In [1]: import numpy as np

In [2]: np.set_printoptions(suppress=True, linewidth=120)

In [3]: data = np.load("data.npy")

In [4]: data
Out[4]: 
array([[ 14.14,  -1.51,  -8.7 ,  -5.81,  -2.3 ,   3.97,   8.2 ],
       [ 11.35,   8.59,   5.32,   0.98,  -7.74,  -2.13,  10.18],
       [ -1.29,  -2.09,  -8.8 ,  -6.21,   5.27, -13.86,  -7.62],
       [  6.48,  -4.14,  -2.28,  10.38,   3.67,   7.87,  12.35],
       [ -9.4 , -11.81,  -2.18,  -1.09, -10.1 ,   0.73,  -7.99],
       [  6.51,  -9.83,  13.62,   5.34,  -4.07,   2.83,   4.74],
       [  2.8 ,  -5.6 , -13.21,   9.52,  -9.02,   0.08,   3.77],
       [ -6.61,   4.4 ,   8.28,  -7.35,   5.11, -13.67,  -1.28],
       [  7.55,   7.21,  10.43, -12.34,  -1.05,  -5.27,  -0.99],
       [  3.9 ,   3.26,  -2.97,  -0.06,  -3.55, -18.28,  -4.3 ],
       [ -5.44, -12.39,   4.48,   3.7 ,   1.14, -11.07,   7.71],
       [-11.76,  10.81,   8.45,  -1.79,  -0.27,  -8.04,   2.33],
       [ 12.83,   9.15,   0.88,  10.32,   3.8 ,  -4.45,  -3.2 ],
       [  5.83,  -6.21,   3.16, -13.7 ,  -6.94,  -1.12,  -8.96],
       [  8.36, -11.45,  -5.3 ,   2.03,  -0.75,   6.47, -11.15],
       [  1.7 ,  -0.63,  -3.15,  -6.8 ,  -3.41,  -2.98, -17.89],
       [ -0.28,   3.93,  -3.18,  15.5 ,   4.58,   7.92,   7.09],
       [  4.36,  -5.53,  -1.99, -15.16,   5.09,   9.12,  -2.76],
       [-11.28,   0.29,  10.67,   6.85,   2.33,   2.35, -10.05],
       [-15.69,   5.01, -10.05,   2.36,   4.07,   2.31,  -0.32],
       [  5.35,  -1.69,   3.23,  12.46, -13.95,   1.64,   2.37],
       [ 12.8 ,  -6.2 ,   6.24,   6.25,   1.49,   9.4 ,  -5.4 ],
       [  1.6 ,  -2.74, -13.14,  -2.97,  -8.51,   9.53,   6.73],
       [  8.04,  12.57, -12.32,  -3.11,   0.45,   3.01,  -2.54],
       [  1.72,   1.57,  15.87,  -8.4 ,  -5.04,   4.23,  -5.37],
       [ -8.18,  -7.24,   3.94,  11.79,  -2.06,   2.  , -10.86],
       [ -0.01,  -1.36, -13.65,  10.7 ,   2.76,  -7.81,   5.38]])

In [5]: B = np.c_[data[:, :6] @ np.array([[-2, -1, -4, -3, 1, -3],
   ...:     [3, -4, -5, 1, 2, -1],
   ...:     [-3, 5, -3, 2, 4, 0],
   ...:     [-5, -2, 5, -3, 5, -4],
   ...:     [3, 5, 3, -5, 2, 2],
   ...:     [-4, 2, -2, 0, 3, -4]]), np.array([1, -2, -2, -2, 1, 2, 2, 1, -1, 1, -2, 1, 1, 1, -1, 0, 2, -2, 2, -2, -1, -1, 0, 0, 1, 1, 2])]

In [6]: B.round(2)
Out[6]: 
array([[  -0.44,  -43.54,  -66.8 ,  -32.4 ,  -45.42,  -38.15,    1.  ],
       [ -32.49,  -64.03, -118.37,   20.94,   32.84,  -53.52,   -2.  ],
       [ 125.01,  -23.3 ,   54.49,  -23.54, -102.76,   96.78,   -2.  ],
       [ -90.91,   12.01,   48.79,  -77.63,   71.93,  -80.96,   -2.  ],
       [ -37.86,   -1.12,   65.98,   65.8 ,  -65.2 ,   21.25,    1.  ],
       [-133.6 ,   75.54,   -8.92,    2.21,   68.38,  -50.52,    2.  ],
       [ -57.75, -110.43,   76.81,  -23.88,  -31.44,  -59.24,    2.  ],
       [ 108.34,   43.32,  -14.48,   37.29,  -32.23,  109.73,    1.  ],
       [  54.87,   24.65, -151.85,   47.69,  -15.92,   38.48,   -1.  ],
       [  73.66,  -85.98,    2.62,    3.55,  -63.7 ,   51.3 ,    1.  ],
       [ -10.53,   53.56,  114.33,   -3.91,  -24.73,   60.47,   -2.  ],
       [  70.9 ,   -3.08,  -26.04,   69.71,   10.05,   63.25,    1.  ],
       [ -23.25,  -55.57,  -27.81,  -77.54,   80.5 ,  -63.52,    1.  ],
       [  12.39,   25.27,  -88.83,   58.42,  -79.69,   34.12,    1.  ],
       [ -73.45,   16.07,   34.67,  -49.47,   -7.68,  -49.13,   -1.  ],
       [  39.85,  -24.34,  -32.47,   25.42,  -61.92,   27.83,    0.  ],
       [ -73.55,  -23.6 ,   66.41,  -70.99,  105.28,  -87.61,    2.  ],
       [  35.25,   81.82,  -62.59,   -2.56,  -52.92,   26.79,   -2.  ],
       [ -45.24,   66.12,   48.2 ,   23.27,   77.94,    1.41,    2.  ],
       [  67.73,  -34.35,   87.25,    4.55,  -19.  ,   31.52,   -2.  ],
       [-136.17,  -73.83,   -5.47,   21.09,   54.21,  -98.66,   -1.  ],
       [-127.3 ,   56.95,  -22.  ,  -58.32,   87.79,  -91.82,   -1.  ],
       [ -20.8 ,  -73.89,  -12.72,   17.64,  -59.72,  -45.32,    0.  ],
       [  63.45, -105.43,  -78.27,  -29.11,  -21.72,  -35.39,    0.  ],
       [ -36.38,   71.41, -127.92,   78.55,   28.95,   -0.13,    1.  ],
       [ -90.31,   26.96,  105.87,    0.11,   53.93,  -27.5 ,    1.  ],
       [  22.91,  -86.02,  125.19,  -74.53,  -21.74,   -4.65,    2.  ]])

In [7]: np.round(np.linalg.lstsq(data, B[:, 0])[0], 2) + 0
Out[7]: array([-2.,  3., -3., -5.,  3., -4.,  0.])

In [8]: np.round(np.linalg.norm(B - data @ np.linalg.lstsq(data, B)[0], axis=0), 2) + 0
Out[8]: array([0.  , 0.  , 0.  , 0.  , 0.  , 0.  , 6.91])

In [9]: x = np.array([-3, 0, 2, -3, 1, -3, 1])

In [10]: y = data @ x

In [11]: np.round(np.linalg.pinv(data) @ data, 2) + 0
Out[11]: 
array([[1., 0., 0., 0., 0., 0., 0.],
       [0., 1., 0., 0., 0., 0., 0.],
       [0., 0., 1., 0., 0., 0., 0.],
       [0., 0., 0., 1., 0., 0., 0.],
       [0., 0., 0., 0., 1., 0., 0.],
       [0., 0., 0., 0., 0., 1., 0.],
       [0., 0., 0., 0., 0., 0., 1.]])

In [12]: np.round(np.linalg.solve(data.T @ data, data.T @ y), 2) + 0
Out[12]: array([-3.,  0.,  2., -3.,  1., -3.,  1.])

In [13]: np.round(np.linalg.lstsq(data, y)[0], 2) + 0
Out[13]: array([-3.,  0.,  2., -3.,  1., -3.,  1.])

In [14]: rng = np.random.default_rng(19)

In [15]: y = y + 0.1 * rng.normal(size=27)

In [16]: y.round(2)
Out[16]: 
array([-48.44, -17.42,  44.17, -62.79,   6.9 , -16.28, -68.81, 103.22,  49.06,  29.57,  56.16,  83.78, -53.71,  17.33,
       -72.88,  -3.28, -64.23,   3.29,  19.89,  16.74, -63.54, -76.66, -52.53, -50.64,  28.64, -21.89, -27.96])

In [17]: beta, *_ = np.linalg.lstsq(data, y)

In [18]: round(np.linalg.norm(y - data @ beta), 2)
Out[18]: np.float64(0.39)

In [19]: beta.round(2) + 0
Out[19]: array([-3.  ,  0.  ,  2.  , -3.  ,  1.  , -3.  ,  0.99])

In [20]: labels = data[:, 3] > np.median(data[:, 3])

In [21]: r0 = data[labels].mean(axis=0) - data[~labels].mean(axis=0)

In [22]: r0.round(2)
Out[22]: array([-1.13, -4.47, -0.23, 14.23,  1.89,  3.99,  2.49])

In [23]: ((data - data.mean(axis=0)) @ r0 > 0).astype(int)
Out[23]: array([0, 0, 0, 1, 1, 1, 1, 0, 0, 0, 1, 0, 1, 0, 1, 0, 1, 0, 1, 1, 1, 1, 1, 0, 0, 1, 1])

In [24]: W2 = data[[18, 26]].astype(float)

In [25]: for _ in range(4):
    ...:     labels = np.linalg.norm(data[:, None] - W2, axis=-1).argmin(axis=1)
    ...:     W2 = np.array([data[labels == j].mean(axis=0) for j in range(2)])
    ...: 

In [26]: labels
Out[26]: array([1, 1, 1, 1, 0, 0, 1, 0, 0, 1, 1, 0, 1, 0, 1, 0, 1, 0, 0, 1, 1, 0, 1, 1, 0, 0, 1])

In [27]: np.abs(W2[1] - W2[0]).argmax()
Out[27]: np.int64(2)

In [28]: W2.round(2)
Out[28]: 
array([[-0.56, -1.93,  6.11, -3.03, -1.58, -0.03, -5.37],
       [ 3.48, -0.03, -5.31,  3.99, -1.34, -0.99,  2.31]])

In [29]: M = np.load("out8.npy")

In [30]: M
Out[30]: 
array([[ 0.,  1.,  0., -1.,  4., -3.,  1., -3.],
       [ 1.,  0.,  0.,  0.,  0.,  0.,  0.,  0.],
       [ 0.,  0.,  0.,  0.,  0.,  0.,  0.,  0.],
       [-1.,  0.,  0.,  0.,  0.,  0.,  0.,  0.],
       [ 4.,  0.,  0.,  0.,  0.,  0.,  0.,  0.],
       [-3.,  0.,  0.,  0.,  0.,  0.,  0.,  0.],
       [ 1.,  0.,  0.,  0.,  0.,  0.,  0.,  0.],
       [-3.,  0.,  0.,  0.,  0.,  0.,  0.,  0.]])

In [31]: # splits into 2 blocks

In [32]: round(float(np.linalg.eigvalsh(M).min()), 2)
Out[32]: -6.08

In [33]: np.all(np.linalg.eigvalsh(M) > 0)
Out[33]: np.False_

In [34]: (np.linalg.matrix_power((M != 0) + (M.T != 0) + np.eye(8), 8) > 0).astype(int)
Out[34]: 
array([[1, 1, 0, 1, 1, 1, 1, 1],
       [1, 1, 0, 1, 1, 1, 1, 1],
       [0, 0, 1, 0, 0, 0, 0, 0],
       [1, 1, 0, 1, 1, 1, 1, 1],
       [1, 1, 0, 1, 1, 1, 1, 1],
       [1, 1, 0, 1, 1, 1, 1, 1],
       [1, 1, 0, 1, 1, 1, 1, 1],
       [1, 1, 0, 1, 1, 1, 1, 1]])

In [35]: np.round(np.sort(np.linalg.eigvals(M).real), 2)
Out[35]: array([-6.08,  0.  ,  0.  ,  0.  ,  0.  ,  0.  ,  0.  ,  6.08])

In [36]: left, sv, vt = np.linalg.svd(M)

In [37]: sv.round(2) + 0
Out[37]: array([6.08, 6.08, 0.  , 0.  , 0.  , 0.  , 0.  , 0.  ])

In [38]: np.argmax(sv[:-1] / (sv[1:] + 1e-6)) + 1
Out[38]: np.int64(2)

In [39]: B = left[:, :2] @ np.diag(sv[:2]) @ vt[:2]

In [40]: np.round(np.abs(M - B).max(), 2)
Out[40]: np.float64(0.0)

In [41]: np.linalg.matrix_rank(M, rtol=0.05)
Out[41]: np.int64(2)

In [42]: round(float(np.linalg.norm(M - B, 2)), 2), np.round(sv[2], 2)
Out[42]: (0.0, np.float64(0.0))

In [43]: round(float(np.linalg.norm(M - B) / np.linalg.norm(M)), 2)
Out[43]: 0.0

In [44]: B.round(2) + 0
Out[44]: 
array([[ 0.,  1.,  0., -1.,  4., -3.,  1., -3.],
       [ 1.,  0.,  0.,  0.,  0.,  0.,  0.,  0.],
       [ 0.,  0.,  0.,  0.,  0.,  0.,  0.,  0.],
       [-1.,  0.,  0.,  0.,  0.,  0.,  0.,  0.],
       [ 4.,  0.,  0.,  0.,  0.,  0.,  0.,  0.],
       [-3.,  0.,  0.,  0.,  0.,  0.,  0.,  0.],
       [ 1.,  0.,  0.,  0.,  0.,  0.,  0.,  0.],
       [-3.,  0.,  0.,  0.,  0.,  0.,  0.,  0.]])

In [45]: W2 = np.array([[0.3, 0.6, 1.5, 0.0, 0.7, 0.0, -0.4]])

In [46]: A = np.array([[3],
    ...:     [0],
    ...:     [0],
    ...:     [1],
    ...:     [0],
    ...:     [-2],
    ...:     [-1],
    ...:     [3],
    ...:     [2],
    ...:     [3],
    ...:     [1],
    ...:     [0],
    ...:     [1],
    ...:     [3],
    ...:     [-3],
    ...:     [-1],
    ...:     [-1],
    ...:     [2],
    ...:     [0],
    ...:     [3],
    ...:     [3],
    ...:     [-2],
    ...:     [3],
    ...:     [-3],
    ...:     [0],
    ...:     [1],
    ...:     [-2],
    ...:     [-2]]) @ W2 + 0.3 * rng.normal(size=(28, 7))

In [47]: A.round(2)
Out[47]: 
array([[ 0.65,  1.26,  4.41,  0.18,  1.71,  0.1 , -1.55],
       [-0.05, -0.15, -0.36, -0.16, -0.37,  0.09,  0.01],
       [ 0.36, -0.44,  0.33, -0.02,  0.12, -0.06,  0.46],
       [ 0.72,  0.92,  1.58, -0.7 ,  0.87, -0.01, -0.44],
       [ 0.13,  0.36,  0.08, -0.14, -0.23,  0.11,  0.33],
       [-0.44, -1.06, -3.14, -0.37, -1.12,  0.18,  0.25],
       [-0.52, -0.3 , -1.18, -0.19, -0.02,  0.42,  0.69],
       [ 0.86,  1.38,  4.74,  0.53,  2.37, -0.32, -0.86],
       [ 0.4 ,  0.54,  3.1 , -0.81,  1.43,  0.3 , -0.49],
       [ 1.72,  2.  ,  4.21,  0.18,  2.3 , -0.17, -1.72],
       [ 0.19,  0.39,  1.38, -0.06,  0.93,  0.18,  0.03],
       [-0.16,  0.27, -0.52,  0.01, -0.48, -0.27,  0.31],
       [ 0.01,  1.03,  2.02,  0.16,  0.61, -0.29, -0.65],
       [ 0.88,  1.5 ,  4.47, -0.23,  2.28, -0.55, -1.06],
       [-0.61, -2.1 , -4.06,  0.46, -1.89, -0.45,  1.28],
       [-0.78, -0.74, -1.88,  0.05, -0.92,  0.1 ,  0.68],
       [-0.51, -0.44, -1.62, -0.07, -0.79, -0.23,  0.23],
       [ 0.87,  1.51,  2.99,  0.25,  1.7 ,  0.19, -1.43],
       [-0.03,  0.38,  0.09, -0.03, -0.11,  0.08, -0.11],
       [ 1.15,  1.77,  4.5 ,  0.14,  2.47, -0.05, -1.07],
       [ 0.82,  1.44,  4.5 ,  0.16,  2.21, -0.03, -1.28],
       [-0.97, -1.24, -2.53, -0.07, -1.41,  0.42,  0.83],
       [ 0.98,  1.45,  4.74,  0.41,  2.08,  0.31, -0.91],
       [-1.72, -1.4 , -4.92,  0.13, -1.96, -0.07,  1.09],
       [-0.11, -0.14, -0.14, -0.22, -0.03,  0.03, -0.06],
       [ 0.39,  0.35,  1.55,  0.24,  1.17, -0.38, -0.18],
       [-0.52, -1.79, -3.19, -0.3 , -1.25,  0.44,  1.18],
       [-0.53, -0.79, -2.88,  0.07, -1.85, -0.22,  0.69]])

In [48]: r0 = np.array([3, 2])

In [49]: np.round(np.cross(A[2, :3], A[11, :3]), 2)
Out[49]: array([0.14, 0.14, 0.03])

In [50]: np.round(np.correlate(A[2], A[11], "full"), 2)
Out[50]: array([ 0.11, -0.23,  0.05,  0.12, -0.3 ,  0.29, -0.25,  0.08, -0.34,  0.07, -0.28,  0.13, -0.07])

In [51]: np.round(np.convolve(A[2], r0), 2)
Out[51]: array([ 1.08, -0.6 ,  0.11,  0.58,  0.32,  0.07,  1.28,  0.93])

In [52]: cen = (A - A.mean(axis=0)) / A.std(axis=0)

In [53]: np.round(cen.std(axis=0), 2)
Out[53]: array([1., 1., 1., 1., 1., 1., 1.])

In [54]: np.argwhere(np.abs(cen) > 2)
Out[54]: 
array([[ 3,  3],
       [ 8,  3],
       [ 9,  0],
       [13,  5],
       [14,  1],
       [23,  0]])

In [55]: beta = np.linalg.lstsq(np.delete(cen, 3, axis=1), cen[:, 3])[0]

In [56]: np.abs(beta).argmax()
Out[56]: np.int64(2)

In [57]: np.round(1 - np.var(cen[:, 3] - np.delete(cen, 3, axis=1) @ beta), 2)
Out[57]: np.float64(0.18)
